% ipython --no-banner

In [1]: import numpy as np

In [2]: np.set_printoptions(precision=4, suppress=True, linewidth=100, sign=" ")

In [3]: m1 = np.load("arr.npy")

In [4]: m1
Out[4]: 
array([[ 0.,  2., -3.,  2.],
       [ 2.,  0.,  0.,  0.],
       [-3.,  0.,  0.,  0.],
       [ 2.,  0.,  0.,  0.]])

In [5]: Y = np.array([[-2, 0], [-1, 3]])

In [6]: W2 = np.kron(Y, m1)

In [7]: W2
Out[7]: 
array([[-0., -4.,  6., -4.,  0.,  0., -0.,  0.],
       [-4., -0., -0., -0.,  0.,  0.,  0.,  0.],
       [ 6., -0., -0., -0., -0.,  0.,  0.,  0.],
       [-4., -0., -0., -0.,  0.,  0.,  0.,  0.],
       [-0., -2.,  3., -2.,  0.,  6., -9.,  6.],
       [-2., -0., -0., -0.,  6.,  0.,  0.,  0.],
       [ 3., -0., -0., -0., -9.,  0.,  0.,  0.],
       [-2., -0., -0., -0.,  6.,  0.,  0.,  0.]])

In [8]: U, sig, VT = np.linalg.svd(W2)

In [9]: np.argmax(sig[:-1] / (sig[1:] + 1e-6)) + 1
Out[9]: np.int64(4)

In [10]: sig.round(4) + 0
Out[10]: array([ 13.4274,  13.4274,   7.5964,   7.5964,   0.    ,   0.    ,   0.    ,   0.    ])

In [11]: Y = U[:, :4] @ np.diag(sig[:4]) @ VT[:4]

In [12]: round(float(np.linalg.norm(W2 - Y) / np.linalg.norm(W2)), 4)
Out[12]: 0.0

In [13]: E = np.loadtxt("dump.csv", delimiter=",")

In [14]: E
Out[14]: 
array([[ 0.,  1.,  0.],
       [ 1.,  0.,  1.],
       [ 0.,  1.,  0.]])

In [15]: x = np.array([3, -2, 3])

In [16]: h1 = np.maximum(E @ x, 0)

In [17]: np.maximum(E @ x, 0) - np.maximum(-E @ x, 0)
Out[17]: array([-2.,  6., -2.])

In [18]: np.flatnonzero(h1 > 1e-9)
Out[18]: array([ 1])

In [19]: h1
Out[19]: array([ 0.,  6.,  0.])

In [20]: np.count_nonzero(E)
Out[20]: np.int64(4)

In [21]: print(np.diff(E, axis=0))
[[ 1. -1.  1.]
 [-1.  1. -1.]]

In [22]: np.unravel_index(np.abs(E).argmax(), E.shape)
Out[22]: (np.int64(0), np.int64(1))

In [23]: cov = E.T @ E

In [24]: print(np.diag(cov))
[ 1.  2.  1.]

In [25]: np.trace(cov), (E ** 2).sum()
Out[25]: (np.float64(4.0), np.float64(4.0))

In [26]: np.linalg.eigvalsh(cov)[::-1]
Out[26]: array([ 2.,  2.,  0.])

In [27]: print(np.linalg.matrix_rank(cov))
2

In [28]: U, sig, VT = np.linalg.svd(E, full_matrices=False)

In [29]: print(np.round(VT @ VT.T, 4) + 0)
[[ 1.  0.  0.]
 [ 0.  1.  0.]
 [ 0.  0.  1.]]

In [30]: print(np.allclose(U * sig @ VT, E))
True

In [31]: print(np.cumsum(sig ** 2) / np.sum(sig ** 2))
[ 0.5  1.   1. ]

In [32]: np.sqrt((sig ** 2).sum()), np.round(np.linalg.norm(E), 4)
Out[32]: (np.float64(2.0), np.float64(2.0))

In [33]: sig
Out[33]: array([ 1.4142,  1.4142,  0.    ])

In [34]: print((sig > 1e-8).sum())
2

In [35]: U.T @ E @ VT.T
Out[35]: 
array([[ 1.4142,  0.    ,  0.    ],
       [ 0.    ,  1.4142,  0.    ],
       [ 0.    ,  0.    ,  0.    ]])

In [36]: t = np.radians(90)

In [37]: R = np.eye(3)

In [38]: R[2, 2] = R[0, 0] = np.cos(t)

In [39]: R[2, 0], R[0, 2] = -np.sin(t), np.sin(t)

In [40]: R.round(4) + 0
Out[40]: 
array([[ 0.,  0.,  1.],
       [ 0.,  1.,  0.],
       [-1.,  0.,  0.]])

In [41]: Y = E @ R.T

In [42]: np.allclose(np.linalg.norm(E, axis=1), np.linalg.norm(Y, axis=1))
Out[42]: True

In [43]: print(Y)
[[ 0.  1.  0.]
 [ 1.  0. -1.]
 [ 0.  1.  0.]]

In [44]: round(np.linalg.det(R), 4), np.trace(R)
Out[44]: (np.float64(1.0), np.float64(1.0))

In [45]: u = np.array([2, 0, 0, 1])

In [46]: X = 5 * np.eye(4) + np.outer(u, u)

In [47]: X
Out[47]: 
array([[ 9.,  0.,  0.,  2.],
       [ 0.,  5.,  0.,  0.],
       [ 0.,  0.,  5.,  0.],
       [ 2.,  0.,  0.,  6.]])

In [48]: u = np.array([-2, 5])

In [49]: np.correlate(X[2], X[3], "full")
Out[49]: array([  0.,   0.,  30.,   0.,   0.,  10.,   0.])

In [50]: np.convolve(X[2], u)
Out[50]: array([  0.,   0., -10.,  25.,   0.])

In [51]: L = np.linalg.cholesky(X)

In [52]: np.diag(L) ** 2
Out[52]: array([ 9.    ,  5.    ,  5.    ,  5.5556])

In [53]: X / np.sqrt(np.outer(np.diag(X), np.diag(X)))
Out[53]: 
array([[ 1.    ,  0.    ,  0.    ,  0.2722],
       [ 0.    ,  1.    ,  0.    ,  0.    ],
       [ 0.    ,  0.    ,  1.    ,  0.    ],
       [ 0.2722,  0.    ,  0.    ,  1.    ]])

In [54]: K = np.load("layer3.npy")

In [55]: print(K)
[[  0   0   0]
 [  6  18  17]
 [  3  12  11]
 [  2  10   9]
 [  1   8   7]
 [  0   0   0]
 [  4  14  13]
 [  0   0   0]
 [  5  16  15]
 [  0   0   0]
 [  6  18  17]
 [  4  14  13]]

In [56]: Xc = K - K.mean(axis=0)

In [57]: V = np.linalg.svd(Xc)[2][:2]

In [58]: Y = Xc - Xc @ V.T @ V

In [59]: np.diag(V.T @ V)
Out[59]: array([ 0.9385,  0.6154,  0.4462])

In [60]: np.round(Y.std(axis=0), 4) + 0
Out[60]: array([ 0.,  0.,  0.])

In [61]: U, sig, VT = np.linalg.svd(K)

In [62]: sig.round(4) + 0
Out[62]: array([ 55.9929,   1.9478,   0.    ])

In [63]: Y = U[:, :2] @ np.diag(sig[:2]) @ VT[:2]

In [64]: round(float(np.abs(K - Y).max()), 4)
Out[64]: 0.0

In [65]: print(np.linalg.matrix_rank(K, rtol=0.05))
1

In [66]: np.linalg.matrix_rank(Y)
Out[66]: np.int64(2)

In [67]: Y.round(4) + 0
Out[67]: 
array([[  0.,   0.,   0.],
       [  6.,  18.,  17.],
       [  3.,  12.,  11.],
       [  2.,  10.,   9.],
       [  1.,   8.,   7.],
       [  0.,   0.,   0.],
       [  4.,  14.,  13.],
       [  0.,   0.,   0.],
       [  5.,  16.,  15.],
       [  0.,   0.,   0.],
       [  6.,  18.,  17.],
       [  4.,  14.,  13.]])

In [68]: round(float(np.linalg.norm(K - Y) / np.linalg.norm(K)), 4)
Out[68]: 0.0

In [69]: round(float(np.linalg.norm(K - Y, 2)), 4), np.round(sig[2], 4)
Out[69]: (0.0, np.float64(0.0))

In [70]: np.argsort(-np.linalg.norm(K, axis=0).round(6), kind="stable")[:3]
Out[70]: array([ 1,  2,  0])

In [71]: np.linalg.cond(K) > 100
Out[71]: np.True_

In [72]: W2 = K[[0, 4]].astype(float)

In [73]: for _ in range(5):
    ...:     idx = np.linalg.norm(K[:, None] - W2, axis=-1).argmin(axis=1)
    ...:     W2 = np.array([K[idx == j].mean(axis=0) for j in range(2)])
    ...: 

In [74]: idx
Out[74]: array([ 0,  1,  1,  1,  1,  0,  1,  0,  1,  0,  1,  1])

In [75]: np.bincount(idx)
Out[75]: array([ 4,  8])

In [76]: K.mean(axis=0)
Out[76]: array([ 2.5833,  9.1667,  8.5   ])

In [77]: print(np.round(np.linalg.svd(K, compute_uv=False), 4) + 0)
[ 55.9929   1.9478   0.    ]

In [78]: print(np.diff(K, axis=0))
[[  6  18  17]
 [ -3  -6  -6]
 [ -1  -2  -2]
 [ -1  -2  -2]
 [ -1  -8  -7]
 [  4  14  13]
 [ -4 -14 -13]
 [  5  16  15]
 [ -5 -16 -15]
 [  6  18  17]
 [ -2  -4  -4]]

In [79]: K.sum(axis=1)
Out[79]: array([  0,  41,  26,  21,  16,   0,  31,   0,  36,   0,  41,  31])

In [80]: np.abs(K).max()
Out[80]: np.int64(18)

In [81]: feats = np.load("out1.npy")

In [82]: feats
Out[82]: 
array([[ 0.1342,  1.7834,  2.6555],
       [ 0.0526,  0.7479,  1.2152],
       [-0.036 , -0.5279, -1.0472],
       [ 0.0679,  3.0607,  4.2206],
       [-0.0238,  0.3284,  0.1886],
       [-0.1114,  2.7803,  3.7404],
       [ 0.1682, -3.8912, -5.7224],
       [-0.0367,  0.9763,  1.3727],
       [ 0.2231,  0.694 ,  1.0724],
       [-0.1548, -1.0153, -1.7866],
       [-0.0323,  2.8182,  4.016 ],
       [-0.0205,  4.0002,  5.9141],
       [-0.0309,  2.4379,  3.6312]])

In [83]: idx = feats[:, 2] > np.median(feats[:, 2])

In [84]: u = feats[idx].mean(axis=0) - feats[~idx].mean(axis=0)

In [85]: ((feats - feats.mean(axis=0)) @ u > 0).astype(int)
Out[85]: array([ 1,  0,  0,  1,  0,  1,  0,  0,  0,  0,  1,  1,  1])

In [86]: (((feats - feats.mean(axis=0)) @ u > 0) == idx).mean()
Out[86]: np.float64(1.0)

In [87]: print(u)
[-0.0263  3.1974  4.7021]

In [88]: idx.astype(int)
Out[88]: array([ 1,  0,  0,  1,  0,  1,  0,  0,  0,  0,  1,  1,  1])

In [89]: arr = np.load("sample7.npy")

In [90]: arr
Out[90]: 
array([[ 0., -3., -6.],
       [ 0.,  9.,  0.],
       [ 0.,  3.,  6.]])

In [91]: rk = np.linalg.matrix_rank(arr)

In [92]: print(rk)
2

In [93]: ns = np.linalg.svd(arr)[2][rk:].T

In [94]: [int(np.linalg.matrix_rank(arr[:i])) for i in range(1, len(arr) + 1)]
Out[94]: [1, 2, 2]

In [95]: print(ns.shape)
(3, 1)

In [96]: [int(np.linalg.matrix_rank(np.delete(arr, i, axis=0))) for i in range(3)]
Out[96]: [2, 1, 2]

In [97]: arr @ ns
Out[97]: 
array([[ 0.],
       [ 0.],
       [ 0.]])

In [98]: ns[:, 0] / ns[np.abs(ns[:, 0]).round(6).argmax(), 0]
Out[98]: array([ 1.,  0.,  0.])
